$ ipython --no-banner

In [1]: import numpy as np

In [2]: import numpy.linalg as la

In [3]: np.set_printoptions(precision=2, suppress=True, linewidth=100, floatmode="fixed")

In [4]: def rd(a):
   ...:     return np.round(a, 2) + 0
   ...: 

In [5]: K = np.loadtxt("sample9.csv", delimiter=",")

In [6]: print(K)
[[-19.51 -47.82 -49.63  40.48  31.18 -42.29  49.55]
 [-19.66 -47.53 -49.69  39.07  30.72 -40.71  50.13]
 [-19.95 -49.40 -50.10  41.04  29.45 -40.11  50.33]
 [-18.58 -51.46 -50.05  41.23  30.12 -39.95  49.08]
 [-19.70 -51.33 -51.37  39.85  31.37 -39.74  49.68]
 [-20.06 -50.20 -48.10  39.74  30.16 -40.80  49.69]
 [-21.72 -50.18 -51.76  39.64  28.87 -39.86  50.25]
 [-22.58 -51.78 -52.02  41.11  29.78 -39.36  47.81]
 [-20.17 -49.78 -50.59  38.14  30.58 -40.32  49.47]
 [-20.49 -49.36 -51.13  38.99  30.74 -38.73  49.88]
 [-19.69 -50.12 -50.31  39.03  30.08 -37.32  50.99]
 [-19.51 -50.08 -50.44  40.55  29.83 -40.65  50.65]
 [-22.10 -51.56 -50.21  41.12  28.32 -41.04  49.69]
 [-20.47 -51.22 -50.22  40.39  31.58 -40.65  48.84]
 [-20.75 -47.49 -48.88  39.51  28.03 -40.00  50.65]
 [-19.60 -51.12 -50.09  41.51  31.41 -39.52  50.93]
 [-20.92 -51.31 -50.58  39.89  29.50 -42.02  48.52]
 [-21.21 -50.52 -51.06  40.53  29.39 -41.34  48.74]
 [-19.18 -48.81 -49.37  39.86  29.73 -41.16  48.53]
 [-18.11 -48.56 -50.25  40.25  29.77 -40.25  50.72]
 [-21.12 -49.62 -50.33  40.84  30.94 -39.95  48.24]
 [-18.91 -49.88 -50.09  37.44  29.47 -38.38  49.82]
 [-20.97 -51.27 -50.21  39.78  29.47 -40.02  50.30]
 [-22.05 -52.03 -49.64  40.38  29.86 -40.79  50.30]
 [-19.05 -48.27 -48.11  40.83  29.83 -38.30  49.89]
 [-21.99 -49.09 -49.55  40.03  28.12 -39.93  49.50]
 [-20.93 -50.04 -50.48  39.23  30.03 -41.03  49.00]
 [-20.57 -50.70 -50.11  40.46  31.29 -42.12  50.67]
 [-19.57 -49.51 -50.72  40.18  30.93 -40.15  49.86]
 [-18.67 -48.72 -50.93  39.82  30.93 -41.44  50.06]
 [-19.59 -48.39 -49.68  40.62  30.21 -39.52  50.53]]

In [7]: O, evecs = la.qr(K[:, :4])[0], la.qr(K[:, 4:])[0]

In [8]: sigma = la.svd(O.T @ evecs, compute_uv=False)

In [9]: rd(np.degrees(np.arccos(sigma.clip(0, 1))))
Out[9]: array([ 0.97, 59.75, 86.44])

In [10]: rd(sigma)
Out[10]: array([1.00, 0.50, 0.06])

In [11]: rd(la.norm(O @ O.T - evecs @ evecs.T, 2))
Out[11]: np.float64(1.0)

In [12]: idx = K[:, 4] > np.median(K[:, 4])

In [13]: f = K[idx].mean(axis=0) - K[~idx].mean(axis=0)

In [14]: rd(f)
Out[14]: array([ 0.79,  0.22, -0.02, -0.05,  1.48,  0.05,  0.17])

In [15]: rd((((K - K.mean(axis=0)) @ f > 0) == idx).mean())
Out[15]: np.float64(0.84)

In [16]: idx.astype(int)
Out[16]: array([1, 1, 0, 1, 1, 1, 0, 0, 1, 1, 1, 0, 0, 1, 0, 1, 0, 0, 0, 0, 1, 0, 0, 0, 0, 0, 0, 1, 1, 1, 1])

In [17]: ((K - K.mean(axis=0)) @ f > 0).astype(int)
Out[17]: array([1, 1, 0, 1, 1, 1, 0, 0, 1, 1, 1, 1, 0, 1, 0, 1, 0, 0, 1, 1, 1, 1, 0, 0, 1, 0, 0, 1, 1, 1, 1])

In [18]: print(round(np.log10(la.cond(K))))
2

In [19]: [round(float(x), 2) for x in la.svd(K, compute_uv=False)[:3]]
Out[19]: [610.47, 7.85, 6.3]

In [20]: C2 = np.cov(K, rowvar=False)

In [21]: rd(np.corrcoef(K[:, 1], K[:, 5])[0, 1])
Out[21]: np.float64(0.04)

In [22]: rd(la.eigvalsh(C2)[::-1])
Out[22]: array([2.55, 1.37, 1.26, 0.81, 0.54, 0.46, 0.36])

In [23]: np.argwhere(np.triu(np.abs(np.corrcoef(K.T)) > 0.8, 1))
Out[23]: array([], shape=(0, 2), dtype=int64)

In [24]: np.argsort(-K.std(axis=0).round(6), kind="stable")
Out[24]: array([1, 0, 5, 4, 3, 2, 6])

In [25]: np.median(K, axis=0)
Out[25]: array([-20.06, -50.04, -50.21,  40.18,  30.03, -40.15,  49.86])

In [26]: Xs = K - K.mean(axis=0)

In [27]: Uu, sigma, vt = la.svd(Xs, full_matrices=False)

In [28]: print(rd((sigma ** 2).sum() ** 2 / (sigma ** 4).sum()))
4.8

In [29]: rd(Xs.mean(axis=0))
Out[29]: array([0.00, 0.00, 0.00, 0.00, 0.00, 0.00, 0.00])

In [30]: np.abs(vt[0]).argmax()
Out[30]: np.int64(1)

In [31]: la.matrix_rank(Xs)
Out[31]: np.int64(7)

In [32]: rd(np.abs(vt[-1]))
Out[32]: array([0.60, 0.12, 0.39, 0.12, 0.64, 0.11, 0.20])

In [33]: rng = np.random.default_rng(13)

In [34]: idx = rng.integers(0, 2, 10)

In [35]: E = np.array([[9, -5, -1, -6, 8, 2, 9, 6, 4, -8],
    ...:     [-2, -1, 4, 9, -9, -6, 9, -5, 3, -9],
    ...:     [7, -9, -4, -1, -8, -2, 4, 9, -1, -5],
    ...:     [-9, 5, 3, -4, -9, 7, -2, 1, 1, 6],
    ...:     [5, -4, -5, 5, -5, 6, 9, 4, 9, -1],
    ...:     [5, -1, -6, -2, -5, -1, 0, 8, -9, 2],
    ...:     [3, -3, 5, -6, 2, -7, 4, -7, 7, 1],
    ...:     [-9, -8, -9, 4, 4, -7, 7, -6, -6, -8],
    ...:     [7, 5, 5, -1, -8, -3, -1, 2, -1, 6],
    ...:     [4, 3, -5, 3, 8, 7, -5, 6, -4, -3]]) * (idx[:, None] == idx)

In [36]: E
Out[36]: 
array([[ 9, -5, -1, -6,  0,  2,  9,  0,  0,  0],
       [-2, -1,  4,  9,  0, -6,  9,  0,  0,  0],
       [ 7, -9, -4, -1,  0, -2,  4,  0,  0,  0],
       [-9,  5,  3, -4,  0,  7, -2,  0,  0,  0],
       [ 0,  0,  0,  0, -5,  0,  0,  4,  9, -1],
       [ 5, -1, -6, -2,  0, -1,  0,  0,  0,  0],
       [ 3, -3,  5, -6,  0, -7,  4,  0,  0,  0],
       [ 0,  0,  0,  0,  4,  0,  0, -6, -6, -8],
       [ 0,  0,  0,  0, -8,  0,  0,  2, -1,  6],
       [ 0,  0,  0,  0,  8,  0,  0,  6, -4, -3]])

In [37]: x = np.array([-3, -2, -1, 3, -2, -1, -5, -5, 0, -1])

In [38]: E @ np.eye(10)[5]
Out[38]: array([ 2.00, -6.00, -2.00,  7.00,  0.00, -1.00, -7.00,  0.00,  0.00,  0.00])

In [39]: print(E @ np.ones(10))
[  8.00  13.00  -5.00   0.00   7.00  -5.00  -4.00 -16.00  -1.00   7.00]

In [40]: la.norm(E @ x) <= la.norm(E, 2) * la.norm(x) + 1e-9
Out[40]: np.True_

In [41]: E @ x
Out[41]: array([-81,  -8, -20,   5,  -9, -12, -39,  30,   0, -43])

In [42]: np.einsum("ij,j->i", E, x)
Out[42]: array([-81,  -8, -20,   5,  -9, -12, -39,  30,   0, -43])

In [43]: print((E @ x).argmax())
7
